$ python -q
>>> import numpy as np
>>> np.set_printoptions(precision=2, suppress=True, linewidth=140)
>>> def rnd(a):
...     return np.round(a, 2) + 0
... 
>>> W0 = np.load("mat.npy")
>>> W0
array([[ 2,  3,  4],
       [ 5,  6,  7],
       [ 8,  9, 10],
       [11, 12, 13]])
>>> # null space of dimension 1
>>> x = np.array([2, -1, 1])
>>> np.sign((W0 @ x).round(6))
array([1, 1, 1, 1])
>>> W0 @ np.eye(3)[0]
array([ 2.,  5.,  8., 11.])
>>> np.abs(np.diag(np.linalg.qr(W0)[1])) > 1e-9
array([ True,  True, False])
>>> rnd(np.trace(np.linalg.pinv(W0) @ W0))
np.float64(2.0)
>>> np.unique(W0.round(6), axis=0).shape
(4, 3)
>>> arr = np.load("sample2.npy")
>>> arr
array([[ 2.,  3.,  0.,  1.],
       [ 0.,  3.,  2.,  3.],
       [ 0.,  0., -3., -4.],
       [ 0.,  0., -5., -4.]])
>>> Uu, sig, VT = np.linalg.svd(W0)
>>> V = VT[:(sig > 1e-8).sum()]
>>> rng = np.random.default_rng(6859)
>>> x = W0[3] + -2 * W0[1] + rng.integers(2) * np.eye(3)[1]
>>> x
array([ 1.,  0., -1.])
>>> rnd(V.T @ V)
array([[ 0.83,  0.33, -0.17],
       [ 0.33,  0.33,  0.33],
       [-0.17,  0.33,  0.83]])
>>> Uu, sig, VT = np.linalg.svd(arr, full_matrices=False)
>>> rnd(sig / sig[0])
array([1.  , 0.48, 0.14, 0.11])
>>> Uu.shape, sig.shape, VT.shape
((4, 4), (4,), (4, 4))
>>> rnd(sig)
array([8.99, 4.32, 1.3 , 0.95])
>>> rnd(Uu.T @ Uu)
array([[1., 0., 0., 0.],
       [0., 1., 0., 0.],
       [0., 0., 1., 0.],
       [0., 0., 0., 1.]])
>>> rnd(np.abs(VT[0]))
array([0.03, 0.2 , 0.67, 0.72])
>>> rnd(np.sqrt((sig ** 2).sum())), rnd(np.linalg.norm(arr))
(np.float64(10.1), np.float64(10.1))
>>> X = np.load("layer13.npy")
>>> X
array([[0, 0, 1],
       [0, 0, 1],
       [2, 9, 1],
       [0, 4, 1],
       [5, 4, 1],
       [0, 0, 1],
       [0, 4, 1],
       [0, 0, 1],
       [0, 0, 1],
       [5, 2, 1],
       [0, 0, 1],
       [0, 0, 1],
       [0, 0, 1]])
>>> # row 1 repeats row 0
>>> W1 = np.array([[1, -1, 0, 0], [1, 2, -2, 1], [-1, 1, 0, -1]])
>>> coef = np.array([3, 1, 2, 0])
>>> H = np.maximum(X @ W1 + coef, 0)
>>> np.linalg.matrix_rank(H)
np.int64(4)
>>> rnd((H > 0).mean(axis=0))
array([1.  , 1.  , 0.62, 0.38])
>>> basis = np.array([[-2, -2, -2], [-1, 1, -1], [-1, -2, 1], [-2, -2, -2]])
>>> H @ basis
array([[ -8,  -6,  -4],
       [ -8,  -6,  -4],
       [-60, -24, -60],
       [-28,  -8, -28],
       [-33, -23, -33],
       [ -8,  -6,  -4],
       [-28,  -8, -28],
       [ -8,  -6,  -4],
       [ -8,  -6,  -4],
       [-21, -19, -21],
       [ -8,  -6,  -4],
       [ -8,  -6,  -4],
       [ -8,  -6,  -4]])
>>> W1 @ basis
array([[-1, -3, -1],
       [-4,  2, -8],
       [ 3,  5,  3]])
